$ ipython --no-banner

In [1]: import numpy as np

In [2]: np.set_printoptions(precision=2, suppress=True, linewidth=140)

In [3]: rd = lambda a: np.round(a, 2) + 0

In [4]: M = np.loadtxt("case17.csv", delimiter=",")

In [5]: print(M)
[[-5.  1.  0.  0.]
 [-5. -2.  0.  0.]
 [ 0.  0. -5.  1.]
 [ 0.  0. -5. -2.]]

In [6]: # splits into 2 blocks

In [7]: rd(np.linalg.det(M))
Out[7]: np.float64(225.0)

In [8]: M @ M
Out[8]: 
array([[20., -7.,  0.,  0.],
       [35., -1.,  0.,  0.],
       [ 0.,  0., 20., -7.],
       [ 0.,  0., 35., -1.]])

In [9]: m1 = np.loadtxt("dump.csv", delimiter=",")

In [10]: m1
Out[10]: 
array([[ 4.02, -2.02, -2.04,  4.01],
       [ 3.96, -1.92, -1.96,  4.18],
       [ 4.19, -2.04, -2.11,  3.86],
       [ 4.94, -1.  ,  2.02,  0.08],
       [ 5.03, -1.17,  1.86,  0.04],
       [ 4.94, -0.95,  1.93, -0.01],
       [-4.87, -2.11,  4.91,  3.78],
       [-5.06, -2.06,  5.06,  4.11],
       [-5.01, -2.07,  5.1 ,  3.94]])

In [11]: out = m1 / np.linalg.norm(m1, axis=1, keepdims=True)

In [12]: G = out @ out.T

In [13]: rd(G[4])
Out[13]: array([ 0.54,  0.53,  0.56,  1.  ,  1.  ,  1.  , -0.28, -0.29, -0.28])

In [14]: (G - 2 * np.eye(9)).round(6).argmax(axis=1)
Out[14]: array([1, 0, 0, 5, 5, 3, 8, 8, 6])

In [15]: rd(G)
Out[15]: 
array([[ 1.  ,  1.  ,  1.  ,  0.52,  0.54,  0.52, -0.2 , -0.19, -0.2 ],
       [ 1.  ,  1.  ,  1.  ,  0.52,  0.53,  0.51, -0.17, -0.16, -0.17],
       [ 1.  ,  1.  ,  1.  ,  0.54,  0.56,  0.54, -0.23, -0.22, -0.23],
       [ 0.52,  0.52,  0.54,  1.  ,  1.  ,  1.  , -0.26, -0.27, -0.26],
       [ 0.54,  0.53,  0.56,  1.  ,  1.  ,  1.  , -0.28, -0.29, -0.28],
       [ 0.52,  0.51,  0.54,  1.  ,  1.  ,  1.  , -0.29, -0.29, -0.29],
       [-0.2 , -0.17, -0.23, -0.26, -0.28, -0.29,  1.  ,  1.  ,  1.  ],
       [-0.19, -0.16, -0.22, -0.27, -0.29, -0.29,  1.  ,  1.  ,  1.  ],
       [-0.2 , -0.17, -0.23, -0.26, -0.28, -0.29,  1.  ,  1.  ,  1.  ]])

In [16]: rd(np.linalg.norm(out, axis=1))
Out[16]: array([1., 1., 1., 1., 1., 1., 1., 1., 1.])

In [17]: G = m1.T @ m1

In [18]: (m1 @ m1.T).shape
Out[18]: (9, 9)

In [19]: rd(np.linalg.svd(m1, compute_uv=False) ** 2)
Out[19]: array([240.36, 133.7 ,  46.59,   0.07])

In [20]: np.linalg.matrix_rank(G)
Out[20]: np.int64(4)

In [21]: out = np.c_[m1[:, :1] @ np.array([[3]]), np.array([3, 2, 3, 4, 0, 4, 2, 5, 5])]

In [22]: rd(out)
Out[22]: 
array([[ 12.06,   3.  ],
       [ 11.88,   2.  ],
       [ 12.57,   3.  ],
       [ 14.82,   4.  ],
       [ 15.09,   0.  ],
       [ 14.82,   4.  ],
       [-14.61,   2.  ],
       [-15.18,   5.  ],
       [-15.03,   5.  ]])

In [23]: print(rd(np.linalg.norm(np.linalg.qr(m1)[0].T @ out, axis=0) ** 2 / ((out ** 2).sum(axis=0) + 1e-12)))
[1.   0.89]

In [24]: rd(np.linalg.norm(out - m1 @ np.linalg.lstsq(m1, out)[0], axis=0))
Out[24]: array([0.  , 3.39])

In [25]: def softmax(z):
    ...:     e = np.exp(z - z.max(axis=-1, keepdims=True))
    ...:     return e / e.sum(axis=-1, keepdims=True)
    ...: 

In [26]: print(rd(softmax(m1[7])))
[0.   0.   0.72 0.28]

In [27]: rd(softmax(m1[7] + -3))
Out[27]: array([0.  , 0.  , 0.72, 0.28])

In [28]: scores = m1 @ m1.T / np.sqrt(4)

In [29]: print(rd(softmax(scores)[7] @ m1))
[-5.02 -2.07  5.06  4.01]

In [30]: J = np.load("block8.npy")

In [31]: J
Out[31]: 
array([[19, 14,  9,  6],
       [14, 12,  6,  4],
       [ 9,  6,  5,  4],
       [ 6,  4,  4,  4]])

In [32]: out = np.array([[-1, -2, 1], [2, 1, 2]])

In [33]: basis = np.kron(out, J)

In [34]: basis
Out[34]: 
array([[-19, -14,  -9,  -6, -38, -28, -18, -12,  19,  14,   9,   6],
       [-14, -12,  -6,  -4, -28, -24, -12,  -8,  14,  12,   6,   4],
       [ -9,  -6,  -5,  -4, -18, -12, -10,  -8,   9,   6,   5,   4],
       [ -6,  -4,  -4,  -4, -12,  -8,  -8,  -8,   6,   4,   4,   4],
       [ 38,  28,  18,  12,  19,  14,   9,   6,  38,  28,  18,  12],
       [ 28,  24,  12,   8,  14,  12,   6,   4,  28,  24,  12,   8],
       [ 18,  12,  10,   8,   9,   6,   5,   4,  18,  12,  10,   8],
       [ 12,   8,   8,   8,   6,   4,   4,   4,  12,   8,   8,   8]])

In [35]: np.linalg.matrix_rank(basis)
Out[35]: np.int64(6)

In [36]: np.count_nonzero(J)
Out[36]: np.int64(16)

In [37]: print(np.abs(J).max())
19

In [38]: print(np.diff(J, axis=0))
[[-5 -2 -3 -2]
 [-5 -6 -1  0]
 [-3 -2 -1  0]]

In [39]: J - J[0]
Out[39]: 
array([[  0,   0,   0,   0],
       [ -5,  -2,  -3,  -2],
       [-10,  -8,  -4,  -2],
       [-13, -10,  -5,  -2]])

In [40]: rd(np.linalg.svd(J, compute_uv=False))
Out[40]: array([36.02,  3.07,  0.9 ,  0.  ])

In [41]: J.sum(axis=1)
Out[41]: array([48, 36, 24, 18])

In [42]: np.linalg.matrix_rank(J)
Out[42]: np.int64(3)

In [43]: out = np.array([[-6, -9], [7, 8]])

In [44]: basis = np.array([[-3, -2, -3], [-3, -3, 1], [-2, -2, -3]])

In [45]: X = np.kron(out, basis)

In [46]: print(X)
[[ 18  12  18  27  18  27]
 [ 18  18  -6  27  27  -9]
 [ 12  12  18  18  18  27]
 [-21 -14 -21 -24 -16 -24]
 [-21 -21   7 -24 -24   8]
 [-14 -14 -21 -16 -16 -24]]

In [47]: vec = np.array([-2, 2, 3, -8, 8, -3])

In [48]: a = np.maximum(X @ vec, 0)

In [49]: np.flatnonzero(a > 1e-9)
Out[49]: array([1, 3, 5])

In [50]: np.maximum(X @ (3 * vec), 0)
Out[50]: array([  0,  27,   0, 261,   0,  27])

In [51]: a
Out[51]: array([ 0,  9,  0, 87,  0,  9])

In [52]: print(np.maximum(X @ vec, 0) - np.maximum(-X @ vec, 0))
[-111    9  -27   87   -3    9]

In [53]: X * (a > 1e-9)[:, None]
Out[53]: 
array([[  0,   0,   0,   0,   0,   0],
       [ 18,  18,  -6,  27,  27,  -9],
       [  0,   0,   0,   0,   0,   0],
       [-21, -14, -21, -24, -16, -24],
       [  0,   0,   0,   0,   0,   0],
       [-14, -14, -21, -16, -16, -24]])

In [54]: rng = np.random.default_rng(62)

In [55]: z = rng.permutation(6)

In [56]: out = X[:, z] * rng.choice([-1, 1], 6)

In [57]: out
Out[57]: 
array([[-18, -27,  18,  12,  27, -18],
       [-18,   9,  27,  18,  27,   6],
       [-12, -27,  18,  12,  18, -18],
       [ 21,  24, -16, -14, -24,  21],
       [ 21,  -8, -24, -21, -24,  -7],
       [ 14,  24, -16, -14, -16,  21]])

In [58]: Uu, _, vt = np.linalg.svd(X.T @ out)

In [59]: rd(np.linalg.lstsq(X, out)[0])
Out[59]: 
array([[-1.,  0.,  0.,  0.,  0.,  0.],
       [ 0.,  0.,  0.,  1.,  0.,  0.],
       [ 0.,  0.,  0.,  0.,  0., -1.],
       [ 0.,  0.,  0.,  0.,  1.,  0.],
       [ 0.,  0.,  1.,  0.,  0.,  0.],
       [ 0., -1.,  0.,  0.,  0.,  0.]])

In [60]: rd(Uu @ vt)
Out[60]: 
array([[-1.,  0.,  0.,  0.,  0.,  0.],
       [ 0.,  0.,  0.,  1.,  0.,  0.],
       [ 0.,  0.,  0.,  0.,  0., -1.],
       [ 0.,  0.,  0.,  0.,  1.,  0.],
       [ 0.,  0.,  1.,  0.,  0.,  0.],
       [ 0., -1.,  0.,  0.,  0.,  0.]])

In [61]: out = np.linalg.inv(X)

In [62]: rd(out)
Out[62]: 
array([[-0.53,  0.  ,  0.53, -0.6 ,  0.  ,  0.6 ],
       [ 0.53, -0.15, -0.58,  0.6 , -0.16, -0.65],
       [ 0.  ,  0.1 , -0.15,  0.  ,  0.11, -0.16],
       [ 0.47,  0.  , -0.47,  0.4 ,  0.  , -0.4 ],
       [-0.47,  0.13,  0.51, -0.4 ,  0.11,  0.44],
       [ 0.  , -0.08,  0.13,  0.  , -0.07,  0.11]])

In [63]: rd(X @ out)
Out[63]: 
array([[1., 0., 0., 0., 0., 0.],
       [0., 1., 0., 0., 0., 0.],
       [0., 0., 1., 0., 0., 0.],
       [0., 0., 0., 1., 0., 0.],
       [0., 0., 0., 0., 1., 0.],
       [0., 0., 0., 0., 0., 1.]])

In [64]: rd(np.linalg.slogdet(X)[0])
Out[64]: np.float64(1.0)

In [65]: (np.abs(out) > 1e-9).astype(int)
Out[65]: 
array([[1, 0, 1, 1, 0, 1],
       [1, 1, 1, 1, 1, 1],
       [0, 1, 1, 0, 1, 1],
       [1, 0, 1, 1, 0, 1],
       [1, 1, 1, 1, 1, 1],
       [0, 1, 1, 0, 1, 1]])

In [66]: np.allclose(out, X.T)
Out[66]: False

In [67]: rd(np.linalg.cond(X))
Out[67]: np.float64(215.43)

In [68]: print(rd(np.linalg.inv(out)))
[[ 18.  12.  18.  27.  18.  27.]
 [ 18.  18.  -6.  27.  27.  -9.]
 [ 12.  12.  18.  18.  18.  27.]
 [-21. -14. -21. -24. -16. -24.]
 [-21. -21.   7. -24. -24.   8.]
 [-14. -14. -21. -16. -16. -24.]]

In [69]: out = X / np.linalg.norm(X, axis=1, keepdims=True)

In [70]: G = out @ out.T

In [71]: rd(np.degrees(np.arccos(np.clip(G[2, 3], -1, 1))))
Out[71]: np.float64(166.92)

In [72]: (np.abs(G) > 0.9).astype(int)
Out[72]: 
array([[1, 0, 1, 1, 0, 1],
       [0, 1, 0, 0, 1, 0],
       [1, 0, 1, 1, 0, 1],
       [1, 0, 1, 1, 0, 1],
       [0, 1, 0, 0, 1, 0],
       [1, 0, 1, 1, 0, 1]])

In [73]: rd(G[2])
Out[73]: array([ 0.98,  0.5 ,  1.  , -0.97, -0.5 , -0.99])

In [74]: np.argwhere(np.triu(np.abs(G) > 0.95, 1))
Out[74]: 
array([[0, 2],
       [0, 3],
       [0, 5],
       [1, 4],
       [2, 3],
       [2, 5],
       [3, 5]])

In [75]: (G - 2 * np.eye(6)).round(6).argmax(axis=1)
Out[75]: array([2, 0, 0, 5, 3, 3])

In [76]: rd(np.linalg.norm(out, axis=1))
Out[76]: array([1., 1., 1., 1., 1., 1.])

In [77]: basis = np.sign(np.array([[1, 2, 0, 2], [1, 2, 0, 3], [2, 3, 3, 0], [2, 3, 0, 0]]))

In [78]: out = (np.tril(basis, -1) + np.eye(4)) @ (np.triu(basis, 1) + np.eye(4))

In [79]: vals = np.array([3, 0, 3, 1])

In [80]: K = np.rint(out * vals @ np.linalg.inv(out)) + 0

In [81]: K
Out[81]: 
array([[ 6., -4.,  0.,  1.],
       [ 6., -5.,  0.,  2.],
       [ 6., -8.,  3.,  2.],
       [ 6., -6.,  0.,  3.]])

In [82]: np.allclose(K, K.T)
Out[82]: False

In [83]: print((K + K.T) / 2)
[[ 6.   1.   3.   3.5]
 [ 1.  -5.  -4.  -2. ]
 [ 3.  -4.   3.   1. ]
 [ 3.5 -2.   1.   3. ]]

In [84]: print(rd(np.linalg.det(K)))
0.0

In [85]: rd(np.abs(np.linalg.eigvals(K)).max())
Out[85]: np.float64(3.0)

In [86]: rd(np.linalg.matrix_power(K, 3))
Out[86]: 
array([[ 54., -28.,   0.,   1.],
       [ 54., -29.,   0.,   2.],
       [ 54., -56.,  27.,   2.],
       [ 54., -30.,   0.,   3.]])

In [87]: rank = np.linalg.matrix_rank(K)

In [88]: rank
Out[88]: np.int64(3)

In [89]: N = np.linalg.svd(K)[2][rank:].T

In [90]: rd(N @ N.T)
Out[90]: 
array([[0.08, 0.15, 0.15, 0.15],
       [0.15, 0.31, 0.31, 0.31],
       [0.15, 0.31, 0.31, 0.31],
       [0.15, 0.31, 0.31, 0.31]])

In [91]: np.linalg.matrix_rank(K.T @ K), np.linalg.matrix_rank(K @ K.T)
Out[91]: (np.int64(3), np.int64(3))

In [92]: [int(np.linalg.matrix_rank(np.delete(K, i, axis=0))) for i in range(4)]
Out[92]: [3, 3, 2, 3]

In [93]: print(np.allclose(K[:-1].T @ np.linalg.lstsq(K[:-1].T, K[-1])[0], K[-1]))
True

In [94]: np.linalg.lstsq(K[:-1].T, K[-1])[2]
Out[94]: np.int32(3)

In [95]: np.unique(K.round(6), axis=0).shape
Out[95]: (4, 4)

In [96]: t = np.radians(135)

In [97]: r_ = np.eye(4)

In [98]: r_[0, 0] = r_[2, 2] = np.cos(t)

In [99]: r_[0, 2], r_[2, 0] = -np.sin(t), np.sin(t)

In [100]: print(rd(r_))
[[-0.71  0.   -0.71  0.  ]
 [ 0.    1.    0.    0.  ]
 [ 0.71  0.   -0.71  0.  ]
 [ 0.    0.    0.    1.  ]]

In [101]: out = m1 @ r_.T

In [102]: rd(np.abs(out - m1).max(axis=0))
Out[102]: array([ 9.9 ,  0.  , 12.25,  0.  ])

In [103]: rd(np.linalg.svd(m1, compute_uv=False)), rd(np.linalg.svd(out, compute_uv=False))
Out[103]: (array([15.5 , 11.56,  6.83,  0.26]), array([15.5 , 11.56,  6.83,  0.26]))

In [104]: F = np.load("layer15.npy")

In [105]: F
Out[105]: 
array([[-1,  0,  1,  2,  3],
       [ 4,  5,  6,  7,  8],
       [ 9, 10, 11, 12, 13],
       [14, 15, 16, 17, 18]])

In [106]: rank = np.linalg.matrix_rank(F)

In [107]: rank
Out[107]: np.int64(2)

In [108]: N = np.linalg.svd(F)[2][rank:].T

In [109]: rd(N @ N.T)
Out[109]: 
array([[ 0.4, -0.4, -0.2,  0. ,  0.2],
       [-0.4,  0.7, -0.2, -0.1,  0. ],
       [-0.2, -0.2,  0.8, -0.2, -0.2],
       [ 0. , -0.1, -0.2,  0.7, -0.4],
       [ 0.2,  0. , -0.2, -0.4,  0.4]])

In [110]: print([int(np.linalg.matrix_rank(np.delete(F, i, axis=0))) for i in range(4)])
[2, 2, 2, 2]

In [111]: W0 = np.loadtxt("x.csv", delimiter=",")

In [112]: print(W0)
[[0.5 0.  0.  0.5]
 [0.  0.5 0.5 0. ]
 [0.  0.  1.  0. ]
 [0.  0.  0.  1. ]]

In [113]: out = W0 + rng.integers(-2, 3, (4, 2)) @ rng.integers(-2, 3, (2, 4))

In [114]: out
Out[114]: 
array([[-1.5, -2. , -2. ,  0.5],
       [ 5. ,  1.5, -2.5, -2. ],
       [ 4. ,  0. , -3. , -2. ],
       [-1. ,  1. ,  3. ,  2. ]])

In [115]: out - W0
Out[115]: 
array([[-2., -2., -2.,  0.],
       [ 5.,  1., -3., -2.],
       [ 4.,  0., -4., -2.],
       [-1.,  1.,  3.,  1.]])

In [116]: out = np.array([[8, 2], [6, 5], [4, 9], [9, 1]])

In [117]: np.einsum("ij,ij->i", W0, W0)
Out[117]: array([0.5, 0.5, 1. , 1. ])

In [118]: print(np.vstack([W0, out.T]).shape)
(6, 4)

In [119]: np.linalg.matrix_rank(np.vstack([W0, out.T]))
Out[119]: np.int64(4)

In [120]: np.einsum("ik,kj->ji", W0, out)
Out[120]: 
array([[8.5, 5. , 4. , 9. ],
       [1.5, 7. , 9. , 1. ]])

In [121]: W0 @ out
Out[121]: 
array([[8.5, 1.5],
       [5. , 7. ],
       [4. , 9. ],
       [9. , 1. ]])

In [122]: vec = np.array([-5, 1, 0, 5])

In [123]: y = W0 @ vec

In [124]: coef, lr = np.zeros(4), 1 / np.linalg.norm(W0, 2) ** 2

In [125]: for i in range(200):
     ...:     coef -= lr * W0.T @ (W0 @ coef - y)
     ...:     if i % 50 == 0: print(i, round(np.linalg.norm(W0 @ coef - y), 2))
     ...: 
0 2.27
50 0.0
100 0.0
150 0.0

In [126]: rd(np.linalg.cond(W0))
Out[126]: np.float64(2.62)

In [127]: np.kron(np.eye(2, dtype=int), W0)
Out[127]: 
array([[0.5, 0. , 0. , 0.5, 0. , 0. , 0. , 0. ],
       [0. , 0.5, 0.5, 0. , 0. , 0. , 0. , 0. ],
       [0. , 0. , 1. , 0. , 0. , 0. , 0. , 0. ],
       [0. , 0. , 0. , 1. , 0. , 0. , 0. , 0. ],
       [0. , 0. , 0. , 0. , 0.5, 0. , 0. , 0.5],
       [0. , 0. , 0. , 0. , 0. , 0.5, 0.5, 0. ],
       [0. , 0. , 0. , 0. , 0. , 0. , 1. , 0. ],
       [0. , 0. , 0. , 0. , 0. , 0. , 0. , 1. ]])

In [128]: np.einsum("ii->", W0)
Out[128]: np.float64(3.0)

In [129]: rd(np.linalg.det(2 * W0)), rd(np.linalg.det(W0))
Out[129]: (np.float64(4.0), np.float64(0.25))

In [130]: rd(np.linalg.det(W0[::-1]))
Out[130]: np.float64(0.25)

In [131]: rd(np.linalg.eigvals(W0).sum().real)
Out[131]: np.float64(3.0)

In [132]: data = np.load("run16.npy")

In [133]: data
Out[133]: 
array([[-0.01,  0.  ,  0.  ,  0.14],
       [-1.42,  1.38,  2.57, -2.68],
       [ 0.67, -0.67, -1.29,  1.32],
       [-1.13,  1.04,  2.1 , -2.07],
       [ 1.25, -1.26, -2.44,  2.51],
       [ 0.17, -0.19, -0.3 ,  0.27],
       [-0.82,  0.87,  1.72, -1.76],
       [-1.19,  1.06,  2.34, -2.27],
       [ 0.51, -0.5 , -1.1 ,  1.06],
       [-1.35,  1.49,  2.7 , -2.78],
       [ 0.32, -0.44, -0.61,  0.57],
       [ 1.04, -1.1 , -2.14,  2.11],
       [ 1.05, -1.1 , -2.01,  2.11],
       [ 1.26, -1.21, -2.5 ,  2.54],
       [-0.59,  0.62,  1.04, -1.07],
       [-0.58,  0.58,  1.12, -1.26],
       [ 0.89, -0.75, -1.67,  1.71],
       [ 0.25, -0.21, -0.39,  0.49],
       [ 1.77, -1.86, -3.48,  3.52],
       [ 0.35, -0.34, -0.64,  0.68],
       [ 1.21, -1.  , -2.15,  2.22],
       [-1.53,  1.53,  3.06, -3.12],
       [-0.69,  0.78,  1.38, -1.44],
       [-0.49,  0.59,  1.11, -1.09]])

In [134]: out = F / np.sqrt((F ** 2).mean(axis=1, keepdims=True))

In [135]: rd(out[1])
Out[135]: array([0.65, 0.81, 0.97, 1.14, 1.3 ])

In [136]: np.linalg.matrix_rank(out) == np.linalg.matrix_rank(F)
Out[136]: np.True_

In [137]: rd(np.linalg.norm(out, axis=1))
Out[137]: array([2.24, 2.24, 2.24, 2.24])
